$ python3 -q
>>> import numpy as np
>>> import numpy.linalg as la
>>> np.set_printoptions(precision=2, suppress=True, linewidth=120)
>>> rnd = lambda a: np.round(a, 2) + 0
>>> rng = np.random.default_rng(63008)
>>> W0 = np.eye(3, dtype=int)[rng.permutation(3)]
>>> print(W0)
[[0 1 0]
 [1 0 0]
 [0 0 1]]
>>> print(rnd(la.eigvals(W0).sum().real))
1.0
>>> print(rnd(la.det(W0.T)))
-1.0
>>> print(rnd(la.det(W0[::-1])))
1.0
>>> print(np.einsum("ii->", W0))
1
>>> print(rnd(la.det(2 * W0)), rnd(la.det(W0)))
-8.0 -1.0
>>> print(rnd(la.eigvals(W0)))
[ 1. -1.  1.]
>>> print(np.einsum("ij,ji->", W0, W0))
3
>>> print(W0[:, 0] @ W0[:, 2])
0
>>> print(rnd(la.pinv(W0)))
[[0. 1. 0.]
 [1. 0. 0.]
 [0. 0. 1.]]
>>> C2 = W0.T @ W0
>>> print(la.matrix_rank(C2))
3
>>> print(rnd(la.eigvalsh(C2)[::-1]))
[1. 1. 1.]
>>> print(rnd(la.svd(W0, compute_uv=False) ** 2))
[1. 1. 1.]
>>> Y = W0 / np.sqrt((W0 ** 2).mean(axis=1, keepdims=True))
>>> print(la.matrix_rank(Y) == la.matrix_rank(W0))
True
>>> print(rnd(W0 - W0.mean(axis=1, keepdims=True)))
[[-0.33  0.67 -0.33]
 [ 0.67 -0.33 -0.33]
 [-0.33 -0.33  0.67]]
>>> print(la.matrix_rank(W0 - W0.mean(axis=1, keepdims=True)))
2
>>> print(rnd(la.norm(Y, axis=1)))
[1.73 1.73 1.73]
>>> print(rnd(Y[1]))
[1.73 0.   0.  ]
>>> feats = np.array([[0.6, 0.81, 0.3],
...     [-0.9, 5.75, 1.9],
...     [-0.3, -1.81, -0.6],
...     [-0.8, 0.68, 0.2],
...     [2.1, -7.14, -2.4],
...     [-1.0, -0.64, -0.2],
...     [0.3, 3.16, 1.1],
...     [-0.4, 1.25, 0.4],
...     [1.1, 3.09, 1.0],
...     [0.1, -0.72, -0.3],
...     [1.3, -2.31, -0.8],
...     [-0.5, 5.09, 1.7],
...     [-0.8, -0.17, -0.1],
...     [-0.7, -0.47, -0.2],
...     [-0.7, -0.98, -0.3],
...     [-1.2, 5.85, 1.9],
...     [-0.7, 0.38, 0.1],
...     [-0.3, 1.8, 0.6],
...     [-1.2, -4.33, -1.4]])
>>> Xs = feats - feats.mean(axis=0)
>>> evecs = la.svd(Xs)[2][:2]
>>> Y = Xs - Xs @ evecs.T @ evecs
>>> print(rnd(np.cov(Xs @ evecs.T, rowvar=False)))
[[12.14  0.  ]
 [ 0.    0.71]]
>>> print(rnd((Xs @ evecs.T).std(axis=0)))
[3.39 0.82]
>>> print(la.norm(Y, axis=1).round(6).argmax())
6
>>> print(rnd(np.diag(evecs.T @ evecs)))
[1.  0.9 0.1]
>>> Xs = feats - feats.mean(axis=0)
>>> U, sigma, vt = la.svd(Xs, full_matrices=False)
>>> print(rnd(Xs.mean(axis=0)))
[0. 0. 0.]
>>> print(np.abs(vt[0]).argmax())
1
>>> print(rnd(np.abs(vt[-1])))
[0.   0.32 0.95]
>>> print((np.sign(U[:, 0]) == np.sign(U[0, 0])).astype(int))
[1 1 0 1 0 0 1 1 1 0 0 1 0 0 0 1 0 1 0]
>>> print(la.matrix_rank(Xs))
3
>>> F = np.load("a.npy")
>>> print(F)
[[0.5 0.5]
 [0.  1. ]]
>>> Q, R = la.qr(F)
>>> print(abs(R[0, 0]), rnd(la.norm(F[:, 0])))
0.5 0.5
>>> print(np.allclose(R.T @ R, F.T @ F))
True
>>> print(Q.T @ Q)
[[1. 0.]
 [0. 1.]]
>>> print(Q)
[[ 1.  0.]
 [-0.  1.]]
>>> print(np.abs(np.diag(R)))
[0.5 1. ]
>>> print(np.trace(Q @ Q.T))
2.0
>>> vals, evecs = la.eig(F)
>>> print(rnd(np.sort(la.eigvals(la.inv(F)))))
[1. 2.]
>>> print(F @ evecs[:, 0] - vals[0] * evecs[:, 0])
[0. 0.]
>>> u = np.array([-4, 9])
>>> Y = F + np.outer(u, np.eye(2)[1])
>>> print(rnd(la.det(Y) / la.det(F)), rnd(1 + la.solve(F, u)[1]))
10.0 10.0
>>> print(la.matrix_rank(Y - F))
1
>>> u = np.array([0, 2])
>>> print(np.polyval(u, F[0]))
[2. 2.]
>>> print(np.array([np.convolve(row, u, "same") for row in F]))
[[0. 1.]
 [0. 0.]]
>>> J = np.cumsum(np.array([[-5, 1, 3],
...     [-2, -5, 4],
...     [-1, 2, 0],
...     [-3, 0, -4],
...     [-3, -3, 4],
...     [2, -4, -1],
...     [3, -1, 3],
...     [3, 4, -2],
...     [1, -1, 3],
...     [5, 3, 1],
...     [4, -1, -3]]), axis=0)
>>> print(J)
[[ -5   1   3]
 [ -7  -4   7]
 [ -8  -2   7]
 [-11  -2   3]
 [-14  -5   7]
 [-12  -9   6]
 [ -9 -10   9]
 [ -6  -6   7]
 [ -5  -7  10]
 [  0  -4  11]
 [  4  -5   8]]
>>> dist = la.norm(J[:, None] - J[None], axis=-1)
>>> print(dist[0].round(6).argsort(kind="stable")[:4])
[0 2 1 3]
>>> print((dist + 1e9 * np.eye(11)).round(6).argmin(axis=1))
[ 2  2  1  2  5  6  5  1  7 10  9]
>>> print(la.matrix_rank(dist ** 2))
5
>>> print(rnd(la.norm(J - J.mean(axis=0), axis=1)))
[ 7.3   0.9   3.13  6.61  7.37  6.89  6.01  1.35  3.99  7.75 10.68]
>>> print(np.flatnonzero(dist[0] < dist.mean() / 2))
[0]
>>> print(rnd(la.norm(J, axis=1)))
[ 5.92 10.68 10.82 11.58 16.43 16.16 16.19 11.   13.19 11.7  10.25]
>>> Q, R = la.qr(J)
>>> print(rnd(np.abs(np.diag(R))))
[27.51 12.89 11.  ]
>>> print(rnd(Q @ R))
[[ -5.   1.   3.]
 [ -7.  -4.   7.]
 [ -8.  -2.   7.]
 [-11.  -2.   3.]
 [-14.  -5.   7.]
 [-12.  -9.   6.]
 [ -9. -10.   9.]
 [ -6.  -6.   7.]
 [ -5.  -7.  10.]
 [  0.  -4.  11.]
 [  4.  -5.   8.]]
>>> print(rnd(abs(R[0, 0])), rnd(la.norm(J[:, 0])))
27.51 27.51
>>> print(rnd(Q.T @ Q))
[[1. 0. 0.]
 [0. 1. 0.]
 [0. 0. 1.]]
>>> print(rnd(R))
[[ 27.51  13.81 -16.86]
 [  0.    12.89 -14.51]
 [  0.     0.   -11.  ]]
>>> print(np.allclose(R.T @ R, J.T @ J))
True
>>> Xs = J - J.mean(axis=0)
>>> U, sigma, vt = la.svd(Xs, full_matrices=False)
>>> print(rnd((sigma ** 2).sum() ** 2 / (sigma ** 4).sum()))
1.91
>>> print(rnd(vt[0] * np.sign(vt[0, np.abs(vt[0]).argmax()])))
[0.97 0.1  0.21]
>>> print(np.searchsorted(np.cumsum(sigma ** 2) / (sigma ** 2).sum(), 0.9) + 1)
2
>>> print(rnd(Xs.mean(axis=0)))
[0. 0. 0.]
>>> A = np.array([[6.0, 6.0, 0.0], [6.0, 11.0, 0.0], [0.0, 0.0, 2.0]])
>>> print(A)
[[ 6.  6.  0.]
 [ 6. 11.  0.]
 [ 0.  0.  2.]]
>>> Y = A / np.sqrt((A ** 2).mean(axis=1, keepdims=True))
>>> print(rnd(A - A.mean(axis=1, keepdims=True)))
[[ 2.    2.   -4.  ]
 [ 0.33  5.33 -5.67]
 [-0.67 -0.67  1.33]]
>>> print(rnd(la.norm(Y, axis=1)))
[1.73 1.73 1.73]
>>> print(la.matrix_rank(A - A.mean(axis=1, keepdims=True)))
2
>>> print(rnd(Y[2]))
[0.   0.   1.73]
>>> print(np.flatnonzero(la.matrix_power((A != 0) + (A.T != 0) + np.eye(3), 3)[1]))
[0 1]
>>> print(rnd(np.sort(la.eigvals(A).real)))
[ 2.  2. 15.]
>>> print(A @ A)
[[ 72. 102.   0.]
 [102. 157.   0.]
 [  0.   0.   4.]]
>>> print((la.matrix_power((A != 0) + (A.T != 0) + np.eye(3), 3) > 0).astype(int))
[[1 1 0]
 [1 1 0]
 [0 0 1]]
>>> vals, evecs = la.eigh(A)
>>> vec = np.array([2, 1, 2])
>>> print(rnd(la.eigvalsh(A[1:, 1:])))
[ 2. 11.]
>>> print(rnd(vec @ A @ vec / (vec @ vec)), rnd(vals[0]), vals[-1])
7.44 2.0 15.0
>>> print((np.sign(evecs[:, -1].round(6)) == np.sign(evecs[0, -1].round(6))).astype(int))
[1 1 0]
>>> print(rnd(evecs * np.maximum(vals, 0) @ evecs.T))
[[ 6.  6.  0.]
 [ 6. 11.  0.]
 [ 0.  0.  2.]]
>>> print(vec @ A @ vec)
67.0
>>> print(rnd(evecs * np.sqrt(vals) @ evecs.T))
[[2.17 1.13 0.  ]
 [1.13 3.12 0.  ]
 [0.   0.   1.41]]
>>> u = np.array([-3, 3])
>>> g = np.array([3, -9])
>>> data = np.outer(u, g)
>>> print(data)
[[ -9  27]
 [  9 -27]]
>>> U, sigma, vt = la.svd(data)
>>> evecs = vt[:(sigma > 1e-8).sum()]
>>> vec = data[0] + 4 * data[1] + rng.integers(2) * np.eye(2)[0]
>>> print(vec)
[ 27. -81.]
>>> print(la.matrix_rank(np.vstack([data, vec])))
1
>>> print(np.allclose(evecs.T @ evecs @ vec, vec))
True
>>> print(rnd(np.diag(evecs.T @ evecs)))
[0.1 0.9]
>>> rank = la.matrix_rank(data)
>>> print(rank)
1
>>> ns = la.svd(data)[2][rank:].T
>>> print(rnd(ns[:, 0] / ns[np.abs(ns[:, 0]).round(6).argmax(), 0]))
[1.   0.33]
>>> print(la.matrix_rank(data.T @ data), la.matrix_rank(data @ data.T))
1 1
>>> print(ns.shape)
(2, 1)
>>> print([int(la.matrix_rank(np.delete(data, i, axis=0))) for i in range(2)])
[1, 1]
>>> print(rnd(data @ ns))
[[0.]
 [0.]]
>>> print(rnd(ns @ ns.T))
[[0.9 0.3]
 [0.3 0.1]]
>>> print(np.einsum("ii->", data))
-36
>>> print(rnd(la.det(2 * data)), rnd(la.det(data)))
0.0 0.0
>>> print(np.einsum("ij,ji->", data, data))
1296
>>> print(np.poly(data))
[ 1. 36.  0.]
>>> u, g = data[1], data[0]
>>> print(u @ g)
-810
>>> print(u @ u)
810
>>> pr = (u @ g) / (u @ u) * u
>>> print(pr)
[-9. 27.]
>>> print(rnd(la.norm(u + g) ** 2 + la.norm(u - g) ** 2))
3240.0
>>> print(la.matrix_rank(np.outer(u, g)))
1
>>> print((g - pr) @ u)
0.0
>>> X = np.load("sample18.npy")
>>> print(X)
[[ 1 -5 -2]
 [ 6 -3  3]
 [ 1  0  5]
 [ 6 -1  7]
 [ 4  2  6]
 [ 0  3 10]
 [ 1  7 15]
 [ 5  3 16]
 [ 7 -2 19]
 [ 4 -2 24]
 [ 4 -2 20]]
>>> Y = X / np.sqrt((X ** 2).mean(axis=1, keepdims=True))
>>> print(la.matrix_rank(X - X.mean(axis=1, keepdims=True)))
2
>>> print(rnd(X - X.mean(axis=1, keepdims=True)))
[[  3.    -3.     0.  ]
 [  4.    -5.     1.  ]
 [ -1.    -2.     3.  ]
 [  2.    -5.     3.  ]
 [  0.    -2.     2.  ]
 [ -4.33  -1.33   5.67]
 [ -6.67  -0.67   7.33]
 [ -3.    -5.     8.  ]
 [ -1.   -10.    11.  ]
 [ -4.67 -10.67  15.33]
 [ -3.33  -9.33  12.67]]
>>> print(rnd(Y[6]))
[0.1  0.73 1.57]
>>> mat = np.loadtxt("x.csv", delimiter=",")
>>> print(rnd(mat))
[[ 0.31  0.    0.   -0.95]
 [ 0.    1.    0.    0.  ]
 [ 0.    0.    1.    0.  ]
 [ 0.95  0.    0.    0.31]]
>>> print(rnd(la.norm(mat, axis=0)))
[1. 1. 1. 1.]
>>> print(rnd(la.svd(mat, compute_uv=False)))
[1. 1. 1. 1.]
